In [1]: import numpy as np

In [2]: from numpy import linalg as LA

In [3]: np.set_printoptions(precision=2, suppress=True, linewidth=100)

In [4]: tidy = lambda a: np.round(a, 2) + 0

In [5]: K = np.array([[-2, 0, 0], [2, 1, 0], [2, -1, 1]])

In [6]: # triangular, det is the product of the diagonal

In [7]: A2 = K ** -1
Traceback (most recent call last):
  Cell In[7], line 1
    A2 = K ** -1
ValueError: Integers to negative integer powers are not allowed.


In [8]: A2 = LA.inv(K)

In [9]: np.allclose(A2, K.T)
Out[9]: False

In [10]: tidy(LA.cond(K))
Out[10]: np.float64(9.8)

In [11]: tidy(LA.slogdet(K)[0])
Out[11]: np.float64(-1.0)

In [12]: K @ K
Out[12]: 
array([[ 4,  0,  0],
       [-2,  1,  0],
       [-4, -2,  1]])

In [13]: data = np.loadtxt("x.csv", delimiter=",")

In [14]: tidy(data)
Out[14]: 
array([[0.67, 0.  , 0.33],
       [0.33, 0.33, 0.33],
       [0.  , 0.  , 1.  ]])

In [15]: rng = np.random.default_rng(3014)

In [16]: idx = rng.permutation(3)

In [17]: A2 = data[:, idx] * rng.choice([-1, 1], 3)

In [18]: tidy(A2)
Out[18]: 
array([[-0.33,  0.  ,  0.67],
       [-0.33, -0.33,  0.33],
       [-1.  ,  0.  ,  0.  ]])

In [19]: left, _, Vh = LA.svd(data.T @ A2)

In [20]: tidy(LA.lstsq(data, A2)[0])
Out[20]: 
array([[ 0.,  0.,  1.],
       [ 0., -1.,  0.],
       [-1.,  0.,  0.]])

In [21]: tidy(left @ Vh)
Out[21]: 
array([[ 0.,  0.,  1.],
       [ 0., -1.,  0.],
       [-1.,  0.,  0.]])

In [22]: A2 = np.array([[1, 2, 1], [1, 1, 1], [0, 3, 2]])

In [23]: tidy(np.einsum("ij,ij->i", data, data))
Out[23]: array([0.56, 0.33, 1.  ])

In [24]: LA.matrix_rank(np.vstack([data, A2.T]))
Out[24]: np.int64(3)

In [25]: LA.matrix_rank(data @ A2)
Out[25]: np.int64(3)

In [26]: tidy(np.einsum("ik,kj->ij", data, A2))
Out[26]: 
array([[0.67, 2.33, 1.33],
       [0.67, 2.  , 1.33],
       [0.  , 3.  , 2.  ]])

In [27]: th = np.radians(180)

In [28]: Rm = np.eye(3)

In [29]: Rm[0, 0] = Rm[2, 2] = np.cos(th)

In [30]: Rm[0, 2], Rm[2, 0] = -np.sin(th), np.sin(th)

In [31]: tidy(Rm)
Out[31]: 
array([[-1.,  0.,  0.],
       [ 0.,  1.,  0.],
       [ 0.,  0., -1.]])

In [32]: A2 = data @ Rm.T

In [33]: np.allclose(data @ data.T, A2 @ A2.T)
Out[33]: True

In [34]: f = np.array([-1, 1, 1])

In [35]: A2 = data + np.outer(f, np.eye(3)[2])

In [36]: tidy(LA.det(A2) / LA.det(data)), tidy(1 + LA.solve(data, f)[2])
Out[36]: (np.float64(2.0), np.float64(2.0))

In [37]: tidy(A2)
Out[37]: 
array([[ 0.67,  0.  , -0.67],
       [ 0.33,  0.33,  1.33],
       [ 0.  ,  0.  ,  2.  ]])

In [38]: W0 = np.array([[0, 0, 0],
    ...:     [0, 0, 0],
    ...:     [0, 0, 0],
    ...:     [0, 0, 0],
    ...:     [3, 0, 0],
    ...:     [0, 0, 0],
    ...:     [0, -1, 2],
    ...:     [0, 0, 0],
    ...:     [-3, -1, 2],
    ...:     [-3, 2, -1],
    ...:     [3, 3, -3],
    ...:     [-3, -1, 2]])

In [39]: # rows 0 and 1 are equal

In [40]: vec = np.array([-2, 1, 3])

In [41]: h1 = np.maximum(data @ vec, 0)

In [42]: tidy(np.maximum(data @ vec, 0) - np.maximum(-data @ vec, 0))
Out[42]: array([-0.33,  0.67,  3.  ])

In [43]: tidy(np.maximum(data @ (3 * vec), 0))
Out[43]: array([0., 2., 9.])

In [44]: np.flatnonzero(h1 > 1e-9)
Out[44]: array([1, 2])

In [45]: tidy(data.T @ h1)
Out[45]: array([0.22, 0.22, 3.22])

In [46]: tidy(np.tanh(data @ vec))
Out[46]: array([-0.32,  0.58,  1.  ])

In [47]: Xs = W0 - W0.mean(axis=0)

In [48]: left, sigma, Vh = LA.svd(Xs, full_matrices=False)

In [49]: tidy(np.abs(Vh[-1]))
Out[49]: array([0.12, 0.72, 0.69])

In [50]: tidy(Vh[0] * np.sign(Vh[0, np.abs(Vh[0]).argmax()]))
Out[50]: array([ 0.78,  0.36, -0.51])

In [51]: (np.sign(left[:, 0]) == np.sign(left[0, 0])).astype(int)
Out[51]: array([1, 1, 1, 1, 1, 1, 0, 1, 0, 0, 1, 0])

In [52]: tidy(sigma)
Out[52]: array([7.77, 4.55, 0.77])

In [53]: np.abs(Vh[0]).argmax()
Out[53]: np.int64(0)

In [54]: vec = np.array([3, 2, 3])

In [55]: rhs = W0 @ vec

In [56]: tidy(LA.solve(W0.T @ W0, W0.T @ rhs))
Out[56]: array([3., 2., 3.])

In [57]: rhs = rhs + 0.3 * rng.normal(size=12)

In [58]: tidy(rhs)
Out[58]: array([-0.49,  0.17,  0.45, -0.24,  9.13, -0.2 ,  4.34, -0.32, -5.5 , -8.09,  6.08, -5.41])

In [59]: c, *_ = LA.lstsq(W0, rhs)

In [60]: c.round()
Out[60]: array([3., 2., 3.])

In [61]: [round(float(LA.norm(LA.solve(W0.T @ W0 + lam * np.eye(3), W0.T @ rhs))), 2) for lam in (0, 1, 10, 100)]
Out[61]: [4.78, 3.29, 2.02, 0.7]

In [62]: idx = W0[:, 0] > np.median(W0[:, 0])

In [63]: f = W0[idx].mean(axis=0) - W0[~idx].mean(axis=0)

In [64]: (((W0 - W0.mean(axis=0)) @ f > 0) == idx).mean()
Out[64]: np.float64(0.5)

In [65]: f = np.array([3, 3, 3])

In [66]: m1 = np.outer(rng.normal(size=21), f) + 0.05 * rng.normal(size=(21, 3))

In [67]: tidy(m1)
Out[67]: 
array([[-1.55, -1.57, -1.59],
       [-3.46, -3.53, -3.63],
       [ 1.5 ,  1.58,  1.56],
       [ 0.32,  0.28,  0.23],
       [ 0.69,  0.64,  0.73],
       [-0.05, -0.05,  0.  ],
       [ 3.41,  3.33,  3.36],
       [ 4.71,  4.7 ,  4.74],
       [-0.4 , -0.27, -0.34],
       [-1.36, -1.23, -1.22],
       [-2.34, -2.35, -2.3 ],
       [-4.03, -3.96, -4.01],
       [ 0.69,  0.73,  0.77],
       [-5.03, -5.01, -5.1 ],
       [ 3.33,  3.28,  3.37],
       [ 1.61,  1.78,  1.64],
       [ 0.71,  0.75,  0.62],
       [-5.74, -5.77, -5.65],
       [-0.26, -0.32, -0.37],
       [-0.06, -0.09, -0.08],
       [ 4.62,  4.67,  4.73]])

In [68]: A2 = np.c_[m1[:, :1] @ np.array([[-1]]), np.array([4, -7, 3, -2, 1, 6, -2, -9, -5, -2, 9, 0, -8, 6, 0, 3, 0, -3, -8, -2, 0])]

In [69]: tidy(A2)
Out[69]: 
array([[ 1.55,  4.  ],
       [ 3.46, -7.  ],
       [-1.5 ,  3.  ],
       [-0.32, -2.  ],
       [-0.69,  1.  ],
       [ 0.05,  6.  ],
       [-3.41, -2.  ],
       [-4.71, -9.  ],
       [ 0.4 , -5.  ],
       [ 1.36, -2.  ],
       [ 2.34,  9.  ],
       [ 4.03,  0.  ],
       [-0.69, -8.  ],
       [ 5.03,  6.  ],
       [-3.33,  0.  ],
       [-1.61,  3.  ],
       [-0.71,  0.  ],
       [ 5.74, -3.  ],
       [ 0.26, -8.  ],
       [ 0.06, -2.  ],
       [-4.62,  0.  ]])

In [70]: tidy(LA.lstsq(m1, A2[:, 0])[0])
Out[70]: array([-1.,  0.,  0.])

In [71]: mat = np.loadtxt("block15.csv", delimiter=",")

In [72]: mat
Out[72]: 
array([[2., 0., 1., 3.],
       [0., 2., 0., 1.],
       [1., 0., 2., 0.],
       [3., 1., 0., 2.]])

In [73]: # symmetric

In [74]: vals, V = LA.eigh(mat)

In [75]: (vals > 1e-8).sum(), (vals < -1e-8).sum()
Out[75]: (np.int64(3), np.int64(1))

In [76]: tidy(V.T @ V)
Out[76]: 
array([[1., 0., 0., 0.],
       [0., 1., 0., 0.],
       [0., 0., 1., 0.],
       [0., 0., 0., 1.]])

In [77]: tidy(LA.eigvalsh(mat + 2 * np.eye(4)))
Out[77]: array([0.7, 3.7, 4.3, 7.3])

In [78]: tidy(V.T @ mat @ V)
Out[78]: 
array([[-1.3,  0. ,  0. ,  0. ],
       [ 0. ,  1.7,  0. ,  0. ],
       [ 0. ,  0. ,  2.3,  0. ],
       [ 0. ,  0. ,  0. ,  5.3]])

In [79]: tidy(LA.svd(mat, compute_uv=False))
Out[79]: array([5.3, 2.3, 1.7, 1.3])

In [80]: np.abs(V[:, -1]).round(6).argmax()
Out[80]: np.int64(0)

In [81]: tidy(np.abs(V[:, -1]))
Out[81]: array([0.68, 0.2 , 0.2 , 0.68])

In [82]: np.all(LA.eigvalsh(mat) > 0)
Out[82]: np.False_

In [83]: [round(float(LA.det(mat[:i, :i])), 2) + 0 for i in range(1, 5)]
Out[83]: [2.0, 4.0, 6.0, -27.0]

In [84]: def softmax(z):
    ...:     e = np.exp(z - z.max(axis=-1, keepdims=True))
    ...:     return e / e.sum(axis=-1, keepdims=True)
    ...: 

In [85]: tidy(softmax(mat).sum(axis=1))
Out[85]: array([1., 1., 1., 1.])

In [86]: tidy(softmax(10 * mat[3]))
Out[86]: array([1., 0., 0., 0.])

In [87]: tidy(softmax(mat[3] + -3))
Out[87]: array([0.64, 0.09, 0.03, 0.24])

In [88]: S = mat @ mat.T / np.sqrt(4)

In [89]: tidy(softmax(S)[3] @ mat)
Out[89]: array([2.71, 0.74, 0.27, 2.26])

In [90]: tidy(softmax(S + np.triu(np.full(S.shape, -np.inf), 1)))
Out[90]: 
array([[1.  , 0.  , 0.  , 0.  ],
       [0.27, 0.73, 0.  , 0.  ],
       [0.36, 0.05, 0.59, 0.  ],
       [0.27, 0.  , 0.  , 0.73]])

In [91]: basis = np.sign(np.array([[0, 4, 1, 2], [8, 4, 6, 7], [8, 9, 3, 5], [7, 9, 7, 0]]))

In [92]: A2 = (np.tril(basis, -1) + np.eye(4)) @ (np.triu(basis, 1) + np.eye(4))

In [93]: vals = np.array([3, 0, -1, -2])

In [94]: feats = np.rint(A2 * vals @ LA.inv(A2)) + 0

In [95]: feats
Out[95]: 
array([[ 6., -2.,  0., -1.],
       [ 6., -1.,  0., -2.],
       [ 6.,  0.,  0., -3.],
       [ 6.,  0.,  2., -5.]])

In [96]: # rows and columns are dependent

In [97]: LA.matrix_rank(feats, rtol=0.1)
Out[97]: np.int64(2)

In [98]: LA.cond(feats) > 100
Out[98]: np.True_

In [99]: tidy(LA.norm(feats, 2) / LA.norm(feats))
Out[99]: np.float64(0.97)

In [100]: left, sigma, Vh = LA.svd(feats)

In [101]: V = Vh[:(sigma > 1e-8).sum()]

In [102]: vec = feats[2] + -1 * feats[1] + rng.integers(2) * np.eye(4)[3]

In [103]: vec
Out[103]: array([ 0.,  1.,  0., -1.])

In [104]: tidy(V.T @ V)
Out[104]: 
array([[ 0.92, -0.15, -0.15, -0.15],
       [-0.15,  0.69, -0.31, -0.31],
       [-0.15, -0.31,  0.69, -0.31],
       [-0.15, -0.31, -0.31,  0.69]])

In [105]: vec = np.array([1, -4, -3, 1])

In [106]: h1 = np.maximum(feats @ vec, 0)

In [107]: h1
Out[107]: array([13.,  8.,  3.,  0.])

In [108]: np.maximum(feats @ vec, 0) - np.maximum(-feats @ vec, 0)
Out[108]: array([13.,  8.,  3., -5.])

In [109]: left, sigma, Vh = LA.svd(feats, full_matrices=False)

In [110]: np.abs(left[:, 0]).round(6).argmax()
Out[110]: np.int64(3)

In [111]: tidy(np.abs(Vh[0]))
Out[111]: array([0.89, 0.1 , 0.09, 0.43])

In [112]: tidy(left.T @ feats @ Vh.T)
Out[112]: 
array([[13.38,  0.  ,  0.  ,  0.  ],
       [ 0.  ,  3.41,  0.  ,  0.  ],
       [ 0.  ,  0.  ,  1.16,  0.  ],
       [ 0.  ,  0.  ,  0.  ,  0.  ]])

In [113]: tidy(Vh @ Vh.T)
Out[113]: 
array([[1., 0., 0., 0.],
       [0., 1., 0., 0.],
       [0., 0., 1., 0.],
       [0., 0., 0., 1.]])

In [114]: tidy(sigma / sigma[0])
Out[114]: array([1.  , 0.26, 0.09, 0.  ])

In [115]: tidy(np.sqrt((sigma ** 2).sum())), tidy(LA.norm(feats))
Out[115]: (np.float64(13.86), np.float64(13.86))
